In [1]: import numpy as np

In [2]: import numpy.linalg as la

In [3]: np.set_printoptions(precision=3, suppress=True, linewidth=120)

In [4]: rnd = lambda a: np.round(a, 3) + 0

In [5]: E = np.loadtxt("case7.csv", delimiter=",")

In [6]: print(E)
[[ -8.   3.   8.  -9.   7.  -2.]
 [ 16.  -6. -16.  18. -14.   4.]
 [ 24.  -9. -24.  27. -21.   6.]
 [-24.   9.  24. -27.  21.  -6.]
 [ 16.  -6. -16.  18. -14.   4.]
 [-24.   9.  24. -27.  21.  -6.]
 [ 16.  -6. -16.  18. -14.   4.]
 [  0.   0.   0.   0.   0.   0.]]

In [7]: r0 = np.array([0, -1, -2])

In [8]: print(np.convolve(E[5], r0))
[  0.  24.  39. -42. -21.  33. -36.  12.]

In [9]: print(np.correlate(E[5], E[7], "full"))
[0. 0. 0. 0. 0. 0. 0. 0. 0. 0. 0.]

In [10]: print(np.array([np.convolve(row, r0, "same") for row in E]))
[[  8.  13. -14.  -7.  11. -12.]
 [-16. -26.  28.  14. -22.  24.]
 [-24. -39.  42.  21. -33.  36.]
 [ 24.  39. -42. -21.  33. -36.]
 [-16. -26.  28.  14. -22.  24.]
 [ 24.  39. -42. -21.  33. -36.]
 [-16. -26.  28.  14. -22.  24.]
 [  0.   0.   0.   0.   0.   0.]]

In [11]: rank = la.matrix_rank(E)

In [12]: print(rank)
1

In [13]: null = la.svd(E)[2][rank:].T

In [14]: print(null.shape)
(6, 5)

In [15]: print([int(la.matrix_rank(E[:i])) for i in range(1, len(E) + 1)])
[1, 1, 1, 1, 1, 1, 1, 1]

In [16]: def softmax(z):
    ...:     e = np.exp(z - z.max(axis=-1, keepdims=True))
    ...:     return e / e.sum(axis=-1, keepdims=True)
    ...: 

In [17]: print(rnd(softmax(10 * E[0])))
[0. 0. 1. 0. 0. 0.]

In [18]: S = E @ E.T / np.sqrt(6)

In [19]: print(rnd(softmax(S + np.triu(np.full(S.shape, -np.inf), 1))))
[[1.    0.    0.    0.    0.    0.    0.    0.   ]
 [0.    1.    0.    0.    0.    0.    0.    0.   ]
 [0.    0.    1.    0.    0.    0.    0.    0.   ]
 [0.    0.    0.    1.    0.    0.    0.    0.   ]
 [0.    0.    1.    0.    0.    0.    0.    0.   ]
 [0.    0.    0.    0.5   0.    0.5   0.    0.   ]
 [0.    0.    1.    0.    0.    0.    0.    0.   ]
 [0.125 0.125 0.125 0.125 0.125 0.125 0.125 0.125]]

In [20]: print(softmax(S).round(6).argmax(axis=1))
[3 2 2 3 2 3 2 0]

In [21]: Uu, s, Vh = la.svd(E)

In [22]: print(rnd(s))
[104.115   0.      0.      0.      0.      0.   ]

In [23]: Y = Uu[:, :1] @ np.diag(s[:1]) @ Vh[:1]

In [24]: print(la.matrix_rank(E, rtol=0.05))
1

In [25]: print(rnd(la.norm(E - Y) / la.norm(E)))
0.0

In [26]: print(rnd(Y))
[[ -8.   3.   8.  -9.   7.  -2.]
 [ 16.  -6. -16.  18. -14.   4.]
 [ 24.  -9. -24.  27. -21.   6.]
 [-24.   9.  24. -27.  21.  -6.]
 [ 16.  -6. -16.  18. -14.   4.]
 [-24.   9.  24. -27.  21.  -6.]
 [ 16.  -6. -16.  18. -14.   4.]
 [  0.   0.   0.   0.   0.   0.]]

In [27]: print(la.matrix_rank(Y))
1

In [28]: print(rnd(la.norm(E - Y, 2)), rnd(s[1]))
0.0 0.0

In [29]: rng = np.random.default_rng(101)

In [30]: Y = E + rng.integers(-2, 3, (8, 1)) @ rng.integers(-2, 3, (1, 6))

In [31]: print(Y)
[[ -9.   4.   9. -11.   6.  -4.]
 [ 18.  -8. -18.  22. -12.   8.]
 [ 25. -10. -25.  29. -20.   8.]
 [-25.  10.  25. -29.  20.  -8.]
 [ 14.  -4. -14.  14. -16.   0.]
 [-23.   8.  23. -25.  22.  -4.]
 [ 15.  -5. -15.  16. -15.   2.]
 [  0.   0.   0.   0.   0.   0.]]

In [32]: print(rnd(la.svd(Y - E, compute_uv=False)))
[12.49  0.    0.    0.    0.    0.  ]

In [33]: theta = rng.uniform(0, 2 * np.pi, 35)

In [34]: q, _ = la.qr(np.array([[0.0, -1.4],
    ...:     [1.1, 2.0],
    ...:     [0.8, 1.3],
    ...:     [0.3, 0.2],
    ...:     [1.1, -1.0],
    ...:     [0.4, -0.7],
    ...:     [0.0, 0.8]]))

In [35]: J = 20 * np.c_[np.cos(theta), np.sin(theta)] @ q.T

In [36]: print(rnd(J))
[[  7.152   0.99    1.51    2.035  16.316   7.651  -4.087]
 [ -1.592 -10.372  -7.719  -3.222 -13.783  -5.395   0.91 ]
 [  9.368 -11.041  -6.996  -0.699   9.034   5.536  -5.353]
 [ -8.918   4.544   2.32   -0.961 -14.566  -7.44    5.096]
 [ -8.609  13.462   8.84    1.547  -4.986  -3.881   4.919]
 [  1.716  10.224   7.625   3.212  13.901   5.467  -0.981]
 [  1.825 -13.642  -9.72   -3.27   -9.731  -3.1    -1.043]
 [ -5.826  -3.878  -3.464  -2.495 -16.362  -7.349   3.329]
 [ -4.235  14.941  10.399   3.03    5.866   1.115   2.42 ]
 [  6.035   3.462   3.184   2.433  16.393   7.411  -3.448]
 [  7.51    0.087   0.892   1.877  16.179   7.688  -4.291]
 [ -7.746  14.521   9.706   2.049  -2.077  -2.616   4.426]
 [  7.78   -0.645   0.39    1.744  16.027   7.697  -4.446]
 [ -0.452  12.518   9.054   3.303  11.55    4.091   0.258]
 [  6.879   1.637   1.95    2.144  16.378   7.609  -3.931]
 [  3.226 -14.51  -10.197  -3.161  -7.598  -1.988  -1.843]
 [  9.489  -9.2    -5.644  -0.168  11.134   6.329  -5.423]
 [ -7.981   1.223   0.009  -1.636 -15.88   -7.692   4.561]
 [ -8.633   3.376   1.503  -1.209 -15.122  -7.573   4.933]
 [ -8.238  14.016   9.284   1.79   -3.636  -3.301   4.707]
 [  1.744  10.19    7.603   3.209  13.927   5.483  -0.996]
 [ -1.787 -10.137  -7.57   -3.206 -13.967  -5.508   1.021]
 [ -8.004   1.29    0.055  -1.623 -15.861  -7.691   4.574]
 [  9.485  -9.602  -5.936  -0.278  10.723   6.178  -5.42 ]
 [ -3.908  14.821  10.347   3.078   6.447   1.406   2.233]
 [ -2.593  -9.11   -6.911  -3.124 -14.666  -5.956   1.482]
 [ -9.253   6.318   3.573  -0.56  -13.51   -7.136   5.287]
 [  6.944   1.487   1.848   2.119  16.366   7.62   -3.968]
 [  1.783  10.143   7.573   3.206  13.963   5.506  -1.019]
 [ -1.061  13.048   9.373   3.297  10.775   3.664   0.606]
 [ -5.486  -4.53   -3.9    -2.589 -16.286  -7.24    3.135]
 [ -9.252  11.69    7.481   0.905  -8.135  -5.181   5.287]
 [  5.667   4.186   3.67    2.54   16.33    7.3    -3.238]
 [  2.242   9.569   7.207   3.163  14.373   5.765  -1.281]
 [  5.2   -15.174 -10.461  -2.855  -4.03   -0.216  -2.972]]

In [37]: # null space of dimension 5

In [38]: z = J[:, 6] > np.median(J[:, 6])

In [39]: r0 = J[z].mean(axis=0) - J[~z].mean(axis=0)

In [40]: print(((J - J.mean(axis=0)) @ r0 > 0).astype(int))
[0 1 0 1 1 0 1 1 1 0 0 1 0 0 0 1 0 1 1 1 0 1 1 0 1 1 1 0 0 0 1 1 0 0 0]

In [41]: print(rnd(r0))
[-11.266   4.943   2.351  -1.432 -19.198  -9.688   6.437]

In [42]: print(z.astype(int))
[0 1 0 1 1 0 0 1 1 0 0 1 0 0 0 0 0 1 1 1 0 1 1 0 1 1 1 0 0 1 1 1 0 0 0]

In [43]: print(rnd((((J - J.mean(axis=0)) @ r0 > 0) == z).mean()))
0.914

In [44]: Uu, s, Vh = la.svd(J)

In [45]: vecs = Vh[:(s > 1e-8).sum()]

In [46]: vec = J[31] + -1 * J[20] + rng.integers(2) * np.eye(7)[2]

In [47]: print(rnd(vec))
[-10.995   1.5    -0.123  -2.304 -22.061 -10.664   6.283]

In [48]: print(rnd(la.norm(vec - vecs.T @ vecs @ vec)))
0.0

In [49]: print(la.matrix_rank(np.vstack([J, vec])))
2

In [50]: print(rnd(np.diag(vecs.T @ vecs)))
[0.225 0.579 0.274 0.027 0.674 0.148 0.074]

In [51]: dist = la.norm(J[:, None] - J[None], axis=-1)

In [52]: print(rnd(dist[:5, :5]))
[[ 0.    37.676 16.987 39.323 33.553]
 [37.676  0.    28.404 20.11  31.781]
 [16.987 28.404  0.    38.713 39.625]
 [39.323 20.11  38.713  0.    15.261]
 [33.553 31.781 39.625 15.261  0.   ]]

In [53]: print(np.flatnonzero(dist[8] < dist.mean() / 2))
[ 8 11 13 19 24 29]

In [54]: print(dist.shape)
(35, 35)

In [55]: print(dist[8].round(6).argsort(kind="stable")[:4])
[ 8 24 29 13]
